In [1]: import numpy as np

In [2]: np.set_printoptions(precision=2, suppress=True, linewidth=120)

In [3]: mat = np.loadtxt("w.csv", delimiter=",")

In [4]: mat
Out[4]: 
array([[-0.27,  0.16,  0.78,  0.03,  0.33, -0.07],
       [-0.4 , -0.54,  0.17, -0.12,  0.3 , -0.02],
       [-0.2 ,  0.15, -0.38,  0.13,  0.49, -0.66],
       [ 0.07,  0.63,  0.12, -0.18,  0.2 ,  0.16],
       [-0.27,  0.02,  0.2 , -0.22, -0.66, -0.56],
       [ 0.07,  0.22, -0.13,  0.06,  0.11, -0.24],
       [-0.47,  0.17, -0.31, -0.71,  0.03,  0.24],
       [-0.13,  0.42,  0.1 ,  0.18, -0.22, -0.04],
       [-0.64,  0.1 , -0.2 ,  0.59, -0.14,  0.31]])

In [5]: f = np.array([4, 8])

In [6]: np.correlate(mat[8], mat[5], "full")
Out[6]: array([ 0.15, -0.09,  0.02, -0.08, -0.07, -0.05, -0.09,  0.16, -0.03,  0.06,  0.02])

In [7]: np.convolve(mat[8], f)
Out[7]: array([-2.55, -4.7 ,  0.02,  0.81,  4.16,  0.09,  2.48])

In [8]: theta = np.radians(60)

In [9]: Rm = np.eye(6)

In [10]: Rm[1, 1] = Rm[0, 0] = np.cos(theta)

In [11]: Rm[1, 0], Rm[0, 1] = -np.sin(theta), np.sin(theta)

In [12]: Rm
Out[12]: 
array([[ 0.5 ,  0.87,  0.  ,  0.  ,  0.  ,  0.  ],
       [-0.87,  0.5 ,  0.  ,  0.  ,  0.  ,  0.  ],
       [ 0.  ,  0.  ,  1.  ,  0.  ,  0.  ,  0.  ],
       [ 0.  ,  0.  ,  0.  ,  1.  ,  0.  ,  0.  ],
       [ 0.  ,  0.  ,  0.  ,  0.  ,  1.  ,  0.  ],
       [ 0.  ,  0.  ,  0.  ,  0.  ,  0.  ,  1.  ]])

In [13]: out = mat @ Rm.T

In [14]: np.allclose(np.linalg.norm(mat, axis=1), np.linalg.norm(out, axis=1))
Out[14]: True

In [15]: out
Out[15]: 
array([[ 0.01,  0.31,  0.78,  0.03,  0.33, -0.07],
       [-0.67,  0.08,  0.17, -0.12,  0.3 , -0.02],
       [ 0.03,  0.25, -0.38,  0.13,  0.49, -0.66],
       [ 0.58,  0.26,  0.12, -0.18,  0.2 ,  0.16],
       [-0.12,  0.24,  0.2 , -0.22, -0.66, -0.56],
       [ 0.23,  0.05, -0.13,  0.06,  0.11, -0.24],
       [-0.09,  0.49, -0.31, -0.71,  0.03,  0.24],
       [ 0.29,  0.32,  0.1 ,  0.18, -0.22, -0.04],
       [-0.23,  0.6 , -0.2 ,  0.59, -0.14,  0.31]])

In [16]: np.linalg.svd(mat, compute_uv=False), np.linalg.svd(out, compute_uv=False)
Out[16]: (array([1., 1., 1., 1., 1., 1.]), array([1., 1., 1., 1., 1., 1.]))

In [17]: np.allclose(mat @ mat.T, out @ out.T)
Out[17]: True

In [18]: X = np.loadtxt("run10.csv", delimiter=",")

In [19]: X
Out[19]: 
array([[-0.16, -0.01,  0.01, -0.04,  0.21,  0.62, -0.37,  0.62,  0.15, -0.05],
       [ 0.  , -0.55, -0.44, -0.12,  0.36,  0.16,  0.56,  0.03,  0.04, -0.08],
       [-0.09, -0.22, -0.19, -0.48,  0.31, -0.39, -0.5 ,  0.03, -0.36,  0.23],
       [-0.47, -0.16, -0.27, -0.31, -0.52,  0.18, -0.2 , -0.33,  0.18, -0.31],
       [ 0.65, -0.42, -0.18,  0.17, -0.28,  0.14, -0.36, -0.11,  0.2 ,  0.24],
       [ 0.16,  0.1 , -0.39,  0.28,  0.06, -0.39, -0.19,  0.26,  0.07, -0.68],
       [ 0.12, -0.19,  0.46, -0.43,  0.06, -0.31,  0.05,  0.15,  0.64, -0.16],
       [ 0.4 ,  0.37, -0.02, -0.34,  0.39,  0.35, -0.1 , -0.47, -0.01, -0.3 ],
       [ 0.14, -0.41,  0.49, -0.04, -0.16,  0.12,  0.01,  0.06, -0.57, -0.45],
       [-0.33, -0.3 ,  0.24,  0.5 ,  0.45, -0.01, -0.28, -0.43,  0.19, -0.07]])

In [20]: np.linalg.svd(X, compute_uv=False)
Out[20]: array([1., 1., 1., 1., 1., 1., 1., 1., 1., 1.])

In [21]: np.round(X @ X.T, 2) + 0
Out[21]: 
array([[1., 0., 0., 0., 0., 0., 0., 0., 0., 0.],
       [0., 1., 0., 0., 0., 0., 0., 0., 0., 0.],
       [0., 0., 1., 0., 0., 0., 0., 0., 0., 0.],
       [0., 0., 0., 1., 0., 0., 0., 0., 0., 0.],
       [0., 0., 0., 0., 1., 0., 0., 0., 0., 0.],
       [0., 0., 0., 0., 0., 1., 0., 0., 0., 0.],
       [0., 0., 0., 0., 0., 0., 1., 0., 0., 0.],
       [0., 0., 0., 0., 0., 0., 0., 1., 0., 0.],
       [0., 0., 0., 0., 0., 0., 0., 0., 1., 0.],
       [0., 0., 0., 0., 0., 0., 0., 0., 0., 1.]])

In [22]: np.linalg.pinv(X)
Out[22]: 
array([[-0.16,  0.  , -0.09, -0.47,  0.65,  0.16,  0.12,  0.4 ,  0.14, -0.33],
       [-0.01, -0.55, -0.22, -0.16, -0.42,  0.1 , -0.19,  0.37, -0.41, -0.3 ],
       [ 0.01, -0.44, -0.19, -0.27, -0.18, -0.39,  0.46, -0.02,  0.49,  0.24],
       [-0.04, -0.12, -0.48, -0.31,  0.17,  0.28, -0.43, -0.34, -0.04,  0.5 ],
       [ 0.21,  0.36,  0.31, -0.52, -0.28,  0.06,  0.06,  0.39, -0.16,  0.45],
       [ 0.62,  0.16, -0.39,  0.18,  0.14, -0.39, -0.31,  0.35,  0.12, -0.01],
       [-0.37,  0.56, -0.5 , -0.2 , -0.36, -0.19,  0.05, -0.1 ,  0.01, -0.28],
       [ 0.62,  0.03,  0.03, -0.33, -0.11,  0.26,  0.15, -0.47,  0.06, -0.43],
       [ 0.15,  0.04, -0.36,  0.18,  0.2 ,  0.07,  0.64, -0.01, -0.57,  0.19],
       [-0.05, -0.08,  0.23, -0.31,  0.24, -0.68, -0.16, -0.3 , -0.45, -0.07]])

In [23]: np.linalg.norm(X, axis=0)
Out[23]: array([1., 1., 1., 1., 1., 1., 1., 1., 1., 1.])

In [24]: np.round(np.linalg.norm(X, "nuc"), 2)
Out[24]: np.float64(10.0)

In [25]: round(float(np.linalg.norm(X, 1)), 2), round(np.linalg.norm(X, np.inf), 2)
Out[25]: (2.8, np.float64(2.94))

In [26]: np.linalg.norm(X, axis=0)
Out[26]: array([1., 1., 1., 1., 1., 1., 1., 1., 1., 1.])

In [27]: np.round(np.linalg.norm(X[2], 1), 2), round(np.linalg.norm(X[2], np.inf), 2)
Out[27]: (np.float64(2.8), np.float64(0.5))

In [28]: np.linalg.norm(X, axis=1)
Out[28]: array([1., 1., 1., 1., 1., 1., 1., 1., 1., 1.])

In [29]: round(np.linalg.norm(X) ** 2 / np.linalg.norm(X, 2) ** 2, 2)
Out[29]: np.float64(10.0)

In [30]: round(float(X[2] @ X[9]), 2)
Out[30]: -0.0

In [31]: x0 = np.array([2, 3, 3, 2, 1, 3, 3, 4, 5, 4])

In [32]: round(float(np.linalg.norm(x0)), 2), np.round(np.linalg.norm(X @ x0), 2)
Out[32]: (10.1, np.float64(10.1))

In [33]: np.sort(np.abs(np.degrees(np.angle(np.linalg.eigvals(X)))))
Out[33]: array([  0.  ,  54.87,  54.87, 101.94, 101.94, 147.87, 147.87, 173.46, 173.46, 180.  ])

In [34]: [p for p in range(1, 25) if np.allclose(np.linalg.matrix_power(X, p), np.eye(10))]
Out[34]: []

In [35]: np.abs(np.linalg.eigvals(X))
Out[35]: array([1., 1., 1., 1., 1., 1., 1., 1., 1., 1.])

In [36]: f, g = X[5], X[3]

In [37]: f @ f
Out[37]: np.float64(1.0)

In [38]: round(float(f @ g), 2)
Out[38]: -0.0

In [39]: p = (f @ g) / (f @ f) * f

In [40]: np.linalg.matrix_rank(np.outer(f, g))
Out[40]: np.int64(1)

In [41]: np.round((g - p) @ f, 2)
Out[41]: np.float64(-0.0)

In [42]: p.round(2) + 0
Out[42]: array([0., 0., 0., 0., 0., 0., 0., 0., 0., 0.])

In [43]: np.round(np.abs(X).max(), 2)
Out[43]: np.float64(0.68)

In [44]: X[:, 10]
---------------------------------------------------------------------------
IndexError                                Traceback (most recent call last)
Cell In[44], line 1
----> 1 X[:, 10]

IndexError: index 10 is out of bounds for axis 1 with size 10

In [45]: np.round(np.linalg.norm(X), 2)
Out[45]: np.float64(3.16)

In [46]: np.round(np.diff(X, axis=0), 2) + 0
Out[46]: 
array([[ 0.16, -0.54, -0.46, -0.09,  0.15, -0.45,  0.93, -0.59, -0.11, -0.03],
       [-0.09,  0.34,  0.25, -0.35, -0.05, -0.55, -1.06,  0.01, -0.4 ,  0.31],
       [-0.37,  0.06, -0.08,  0.17, -0.83,  0.57,  0.3 , -0.37,  0.54, -0.54],
       [ 1.12, -0.26,  0.1 ,  0.48,  0.24, -0.04, -0.15,  0.22,  0.02,  0.55],
       [-0.49,  0.52, -0.22,  0.11,  0.34, -0.53,  0.17,  0.37, -0.14, -0.92],
       [-0.05, -0.29,  0.85, -0.71,  0.  ,  0.08,  0.24, -0.11,  0.58,  0.52],
       [ 0.28,  0.56, -0.47,  0.08,  0.32,  0.66, -0.15, -0.62, -0.65, -0.14],
       [-0.26, -0.78,  0.51,  0.31, -0.54, -0.22,  0.1 ,  0.53, -0.56, -0.15],
       [-0.47,  0.12, -0.25,  0.53,  0.6 , -0.14, -0.29, -0.49,  0.76,  0.38]])

In [47]: X.shape
Out[47]: (10, 10)
